$ python -q
>>> import numpy as np
>>> np.set_printoptions(precision=2, suppress=True, linewidth=100, legacy="1.25")
>>> def tidy(a):
...     return np.round(a, 2) + 0
... 
>>> A = np.loadtxt("x.csv", delimiter=",")
>>> tidy(A)
array([[ 1.  ,  0.  ,  0.  ,  0.  ,  0.  ,  0.  ,  0.  ,  0.  ,  0.  ,  0.  ],
       [ 0.  ,  1.  ,  0.  ,  0.  ,  0.  ,  0.  ,  0.  ,  0.  ,  0.  ,  0.  ],
       [ 0.  ,  0.  ,  1.  ,  0.  ,  0.  ,  0.  ,  0.  ,  0.  ,  0.  ,  0.  ],
       [ 0.  ,  0.  ,  0.  ,  1.  ,  0.  ,  0.  ,  0.  ,  0.  ,  0.  ,  0.  ],
       [ 0.  ,  0.  ,  0.  ,  0.  ,  1.  ,  0.  ,  0.  ,  0.  ,  0.  ,  0.  ],
       [ 0.  ,  0.  ,  0.  ,  0.  ,  0.  ,  1.  ,  0.  ,  0.  ,  0.  ,  0.  ],
       [ 0.  ,  0.  ,  0.  ,  0.  ,  0.  ,  0.  ,  1.  ,  0.  ,  0.  ,  0.  ],
       [ 0.  ,  0.  ,  0.  ,  0.  ,  0.  ,  0.  ,  0.  , -0.5 ,  0.  ,  0.87],
       [ 0.  ,  0.  ,  0.  ,  0.  ,  0.  ,  0.  ,  0.  ,  0.  ,  1.  ,  0.  ],
       [ 0.  ,  0.  ,  0.  ,  0.  ,  0.  ,  0.  ,  0.  , -0.87,  0.  , -0.5 ]])
>>> # splits into 9 blocks
>>> tidy(np.linalg.pinv(A))
array([[ 1.  ,  0.  ,  0.  ,  0.  ,  0.  ,  0.  ,  0.  ,  0.  ,  0.  ,  0.  ],
       [ 0.  ,  1.  ,  0.  ,  0.  ,  0.  ,  0.  ,  0.  ,  0.  ,  0.  ,  0.  ],
       [ 0.  ,  0.  ,  1.  ,  0.  ,  0.  ,  0.  ,  0.  ,  0.  ,  0.  ,  0.  ],
       [ 0.  ,  0.  ,  0.  ,  1.  ,  0.  ,  0.  ,  0.  ,  0.  ,  0.  ,  0.  ],
       [ 0.  ,  0.  ,  0.  ,  0.  ,  1.  ,  0.  ,  0.  ,  0.  ,  0.  ,  0.  ],
       [ 0.  ,  0.  ,  0.  ,  0.  ,  0.  ,  1.  ,  0.  ,  0.  ,  0.  ,  0.  ],
       [ 0.  ,  0.  ,  0.  ,  0.  ,  0.  ,  0.  ,  1.  ,  0.  ,  0.  ,  0.  ],
       [ 0.  ,  0.  ,  0.  ,  0.  ,  0.  ,  0.  ,  0.  , -0.5 ,  0.  , -0.87],
       [ 0.  ,  0.  ,  0.  ,  0.  ,  0.  ,  0.  ,  0.  ,  0.  ,  1.  ,  0.  ],
       [ 0.  ,  0.  ,  0.  ,  0.  ,  0.  ,  0.  ,  0.  ,  0.87,  0.  , -0.5 ]])
>>> tidy(A.T @ A)
array([[1., 0., 0., 0., 0., 0., 0., 0., 0., 0.],
       [0., 1., 0., 0., 0., 0., 0., 0., 0., 0.],
       [0., 0., 1., 0., 0., 0., 0., 0., 0., 0.],
       [0., 0., 0., 1., 0., 0., 0., 0., 0., 0.],
       [0., 0., 0., 0., 1., 0., 0., 0., 0., 0.],
       [0., 0., 0., 0., 0., 1., 0., 0., 0., 0.],
       [0., 0., 0., 0., 0., 0., 1., 0., 0., 0.],
       [0., 0., 0., 0., 0., 0., 0., 1., 0., 0.],
       [0., 0., 0., 0., 0., 0., 0., 0., 1., 0.],
       [0., 0., 0., 0., 0., 0., 0., 0., 0., 1.]])
>>> tidy(np.linalg.svd(A, compute_uv=False))
array([1., 1., 1., 1., 1., 1., 1., 1., 1., 1.])
>>> tidy(np.linalg.norm(A, axis=0))
array([1., 1., 1., 1., 1., 1., 1., 1., 1., 1.])
>>> tidy(A @ A.T)
array([[1., 0., 0., 0., 0., 0., 0., 0., 0., 0.],
       [0., 1., 0., 0., 0., 0., 0., 0., 0., 0.],
       [0., 0., 1., 0., 0., 0., 0., 0., 0., 0.],
       [0., 0., 0., 1., 0., 0., 0., 0., 0., 0.],
       [0., 0., 0., 0., 1., 0., 0., 0., 0., 0.],
       [0., 0., 0., 0., 0., 1., 0., 0., 0., 0.],
       [0., 0., 0., 0., 0., 0., 1., 0., 0., 0.],
       [0., 0., 0., 0., 0., 0., 0., 1., 0., 0.],
       [0., 0., 0., 0., 0., 0., 0., 0., 1., 0.],
       [0., 0., 0., 0., 0., 0., 0., 0., 0., 1.]])
>>> tidy(np.linalg.svd(A, compute_uv=False))
array([1., 1., 1., 1., 1., 1., 1., 1., 1., 1.])
>>> A[10]
Traceback (most recent call last):
  File "<python-input-12>", line 1, in <module>
    A[10]
    ~^^^^
IndexError: index 10 is out of bounds for axis 0 with size 10
>>> np.count_nonzero(A)
12
>>> np.abs(A).max()
1.0
>>> tidy(np.diff(A, axis=0))
array([[-1.  ,  1.  ,  0.  ,  0.  ,  0.  ,  0.  ,  0.  ,  0.  ,  0.  ,  0.  ],
       [ 0.  , -1.  ,  1.  ,  0.  ,  0.  ,  0.  ,  0.  ,  0.  ,  0.  ,  0.  ],
       [ 0.  ,  0.  , -1.  ,  1.  ,  0.  ,  0.  ,  0.  ,  0.  ,  0.  ,  0.  ],
       [ 0.  ,  0.  ,  0.  , -1.  ,  1.  ,  0.  ,  0.  ,  0.  ,  0.  ,  0.  ],
       [ 0.  ,  0.  ,  0.  ,  0.  , -1.  ,  1.  ,  0.  ,  0.  ,  0.  ,  0.  ],
       [ 0.  ,  0.  ,  0.  ,  0.  ,  0.  , -1.  ,  1.  ,  0.  ,  0.  ,  0.  ],
       [ 0.  ,  0.  ,  0.  ,  0.  ,  0.  ,  0.  , -1.  , -0.5 ,  0.  ,  0.87],
       [ 0.  ,  0.  ,  0.  ,  0.  ,  0.  ,  0.  ,  0.  ,  0.5 ,  1.  , -0.87],
       [ 0.  ,  0.  ,  0.  ,  0.  ,  0.  ,  0.  ,  0.  , -0.87, -1.  , -0.5 ]])
>>> np.unravel_index(np.abs(A).argmax(), A.shape)
(0, 0)
>>> tidy(A.mean(axis=0))
array([ 0.1 ,  0.1 ,  0.1 ,  0.1 ,  0.1 ,  0.1 ,  0.1 , -0.14,  0.1 ,  0.04])
>>> out = A / np.sqrt((A ** 2).mean(axis=1, keepdims=True))
>>> tidy(A - A.mean(axis=1, keepdims=True))
array([[ 0.9 , -0.1 , -0.1 , -0.1 , -0.1 , -0.1 , -0.1 , -0.1 , -0.1 , -0.1 ],
       [-0.1 ,  0.9 , -0.1 , -0.1 , -0.1 , -0.1 , -0.1 , -0.1 , -0.1 , -0.1 ],
       [-0.1 , -0.1 ,  0.9 , -0.1 , -0.1 , -0.1 , -0.1 , -0.1 , -0.1 , -0.1 ],
       [-0.1 , -0.1 , -0.1 ,  0.9 , -0.1 , -0.1 , -0.1 , -0.1 , -0.1 , -0.1 ],
       [-0.1 , -0.1 , -0.1 , -0.1 ,  0.9 , -0.1 , -0.1 , -0.1 , -0.1 , -0.1 ],
       [-0.1 , -0.1 , -0.1 , -0.1 , -0.1 ,  0.9 , -0.1 , -0.1 , -0.1 , -0.1 ],
       [-0.1 , -0.1 , -0.1 , -0.1 , -0.1 , -0.1 ,  0.9 , -0.1 , -0.1 , -0.1 ],
       [-0.04, -0.04, -0.04, -0.04, -0.04, -0.04, -0.04, -0.54, -0.04,  0.83],
       [-0.1 , -0.1 , -0.1 , -0.1 , -0.1 , -0.1 , -0.1 , -0.1 ,  0.9 , -0.1 ],
       [ 0.14,  0.14,  0.14,  0.14,  0.14,  0.14,  0.14, -0.73,  0.14, -0.36]])
>>> np.linalg.matrix_rank(out) == np.linalg.matrix_rank(A)
True
>>> np.linalg.matrix_rank(A - A.mean(axis=1, keepdims=True))
9
>>> x = np.array([0, 2, 2, 4, 4, 2, 0, 2, 3, 2])
>>> tidy(np.abs(np.linalg.eigvals(A)))
array([1., 1., 1., 1., 1., 1., 1., 1., 1., 1.])
>>> tidy(np.sort(np.abs(np.degrees(np.angle(np.linalg.eigvals(A))))))
array([  0.,   0.,   0.,   0.,   0.,   0.,   0.,   0., 120., 120.])
>>> [p for p in range(1, 25) if np.allclose(np.linalg.matrix_power(A, p), np.eye(10))]
[3, 6, 9, 12, 15, 18, 21, 24]
>>> 10 - np.linalg.matrix_rank(A - np.eye(10), tol=1e-8)
8
>>> tidy(A.ravel(order="F"))
array([ 1.  ,  0.  ,  0.  ,  0.  ,  0.  ,  0.  ,  0.  ,  0.  ,  0.  ,  0.  ,  0.  ,  1.  ,  0.  ,
        0.  ,  0.  ,  0.  ,  0.  ,  0.  ,  0.  ,  0.  ,  0.  ,  0.  ,  1.  ,  0.  ,  0.  ,  0.  ,
        0.  ,  0.  ,  0.  ,  0.  ,  0.  ,  0.  ,  0.  ,  1.  ,  0.  ,  0.  ,  0.  ,  0.  ,  0.  ,
        0.  ,  0.  ,  0.  ,  0.  ,  0.  ,  1.  ,  0.  ,  0.  ,  0.  ,  0.  ,  0.  ,  0.  ,  0.  ,
        0.  ,  0.  ,  0.  ,  1.  ,  0.  ,  0.  ,  0.  ,  0.  ,  0.  ,  0.  ,  0.  ,  0.  ,  0.  ,
        0.  ,  1.  ,  0.  ,  0.  ,  0.  ,  0.  ,  0.  ,  0.  ,  0.  ,  0.  ,  0.  ,  0.  , -0.5 ,
        0.  , -0.87,  0.  ,  0.  ,  0.  ,  0.  ,  0.  ,  0.  ,  0.  ,  0.  ,  1.  ,  0.  ,  0.  ,
        0.  ,  0.  ,  0.  ,  0.  ,  0.  ,  0.  ,  0.87,  0.  , -0.5 ])
>>> blk = A.reshape(10, 2, -1)
>>> tidy(blk.sum(axis=1))
array([[ 1.  ,  0.  ,  0.  ,  0.  ,  0.  ],
       [ 0.  ,  1.  ,  0.  ,  0.  ,  0.  ],
       [ 0.  ,  0.  ,  1.  ,  0.  ,  0.  ],
       [ 0.  ,  0.  ,  0.  ,  1.  ,  0.  ],
       [ 0.  ,  0.  ,  0.  ,  0.  ,  1.  ],
       [ 1.  ,  0.  ,  0.  ,  0.  ,  0.  ],
       [ 0.  ,  1.  ,  0.  ,  0.  ,  0.  ],
       [ 0.  ,  0.  , -0.5 ,  0.  ,  0.87],
       [ 0.  ,  0.  ,  0.  ,  1.  ,  0.  ],
       [ 0.  ,  0.  , -0.87,  0.  , -0.5 ]])
>>> blk[:, 0]
array([[1., 0., 0., 0., 0.],
       [0., 1., 0., 0., 0.],
       [0., 0., 1., 0., 0.],
       [0., 0., 0., 1., 0.],
       [0., 0., 0., 0., 1.],
       [0., 0., 0., 0., 0.],
       [0., 0., 0., 0., 0.],
       [0., 0., 0., 0., 0.],
       [0., 0., 0., 0., 0.],
       [0., 0., 0., 0., 0.]])
>>> np.swapaxes(blk, 1, 2)[1]
array([[0., 0.],
       [1., 0.],
       [0., 0.],
       [0., 0.],
       [0., 0.]])
>>> tidy(blk.transpose(1, 0, 2))
array([[[ 1.  ,  0.  ,  0.  ,  0.  ,  0.  ],
        [ 0.  ,  1.  ,  0.  ,  0.  ,  0.  ],
        [ 0.  ,  0.  ,  1.  ,  0.  ,  0.  ],
        [ 0.  ,  0.  ,  0.  ,  1.  ,  0.  ],
        [ 0.  ,  0.  ,  0.  ,  0.  ,  1.  ],
        [ 0.  ,  0.  ,  0.  ,  0.  ,  0.  ],
        [ 0.  ,  0.  ,  0.  ,  0.  ,  0.  ],
        [ 0.  ,  0.  ,  0.  ,  0.  ,  0.  ],
        [ 0.  ,  0.  ,  0.  ,  0.  ,  0.  ],
        [ 0.  ,  0.  ,  0.  ,  0.  ,  0.  ]],

       [[ 0.  ,  0.  ,  0.  ,  0.  ,  0.  ],
        [ 0.  ,  0.  ,  0.  ,  0.  ,  0.  ],
        [ 0.  ,  0.  ,  0.  ,  0.  ,  0.  ],
        [ 0.  ,  0.  ,  0.  ,  0.  ,  0.  ],
        [ 0.  ,  0.  ,  0.  ,  0.  ,  0.  ],
        [ 1.  ,  0.  ,  0.  ,  0.  ,  0.  ],
        [ 0.  ,  1.  ,  0.  ,  0.  ,  0.  ],
        [ 0.  ,  0.  , -0.5 ,  0.  ,  0.87],
        [ 0.  ,  0.  ,  0.  ,  1.  ,  0.  ],
        [ 0.  ,  0.  , -0.87,  0.  , -0.5 ]]])
